$ python -q
>>> import numpy as np
>>> import numpy.linalg as la
>>> np.set_printoptions(precision=2, suppress=True, linewidth=100, floatmode="fixed")
>>> rnd = lambda a: np.round(a, 2) + 0
>>> basis = np.sign(np.array([[2, 0, 1, 0], [2, 0, 2, 2], [1, 0, 2, 0], [1, 1, 1, 1]]))
>>> out = (np.tril(basis, -1) + np.eye(4)) @ (np.triu(basis, 1) + np.eye(4))
>>> vals = np.array([-1, -1, 2, -1])
>>> M = np.rint(out * vals @ la.inv(out)) + 0
>>> M
array([[-4.00,  0.00,  3.00,  0.00],
       [-6.00, -1.00,  6.00,  0.00],
       [-6.00,  0.00,  5.00,  0.00],
       [-9.00,  0.00,  9.00, -1.00]])
>>> q, vecs = la.qr(M[:, :1])[0], la.qr(M[:, 1:])[0]
>>> sv = la.svd(q.T @ vecs, compute_uv=False)
>>> print(rnd(sv))
[1.00]
>>> rnd(np.degrees(np.arccos(sv.clip(0, 1))))
array([1.51])
>>> vals, vecs = la.eig(M)
>>> print(rnd(np.sort(la.eigvals(la.inv(M)))))
[-1.00 -1.00 -1.00  0.50]
>>> M @ vecs[:, 0] - vals[0] * vecs[:, 0]
array([0.00, 0.00, 0.00, 0.00])
>>> np.prod(vals)
np.float64(-2.0)
>>> out = M / la.norm(M, axis=1, keepdims=True)
>>> gram = out @ out.T
>>> rnd(la.norm(out, axis=1))
array([1.00, 1.00, 1.00, 1.00])
>>> (np.abs(gram) > 0.9).astype(int)
array([[1, 1, 1, 1],
       [1, 1, 1, 1],
       [1, 1, 1, 1],
       [1, 1, 1, 1]])
>>> (gram - 2 * np.eye(4)).round(6).argmax(axis=1)
array([2, 3, 0, 2])
>>> X = np.load("x.npy")
>>> X
array([[ -2,  -1,   0,   1,   2,   3,   4,   5,   6,   7,   8,   9],
       [ 10,  11,  12,  13,  14,  15,  16,  17,  18,  19,  20,  21],
       [ 22,  23,  24,  25,  26,  27,  28,  29,  30,  31,  32,  33],
       [ 34,  35,  36,  37,  38,  39,  40,  41,  42,  43,  44,  45],
       [ 46,  47,  48,  49,  50,  51,  52,  53,  54,  55,  56,  57],
       [ 58,  59,  60,  61,  62,  63,  64,  65,  66,  67,  68,  69],
       [ 70,  71,  72,  73,  74,  75,  76,  77,  78,  79,  80,  81],
       [ 82,  83,  84,  85,  86,  87,  88,  89,  90,  91,  92,  93],
       [ 94,  95,  96,  97,  98,  99, 100, 101, 102, 103, 104, 105],
       [106, 107, 108, 109, 110, 111, 112, 113, 114, 115, 116, 117]])
>>> # rank 2
>>> U, sv, Vt = la.svd(X)
>>> vecs = Vt[:(sv > 1e-8).sum()]
>>> rng = np.random.default_rng(654364)
>>> x0 = X[9] + 3 * X[2] + rng.integers(2) * np.eye(12)[7]
>>> x0
array([172.00, 176.00, 180.00, 184.00, 188.00, 192.00, 196.00, 201.00, 204.00, 208.00, 212.00,
       216.00])
>>> rnd(la.norm(x0 - vecs.T @ vecs @ x0))
np.float64(0.95)
>>> np.allclose(vecs.T @ vecs @ x0, x0)
False
>>> la.matrix_rank(np.vstack([X, x0]))
np.int64(3)
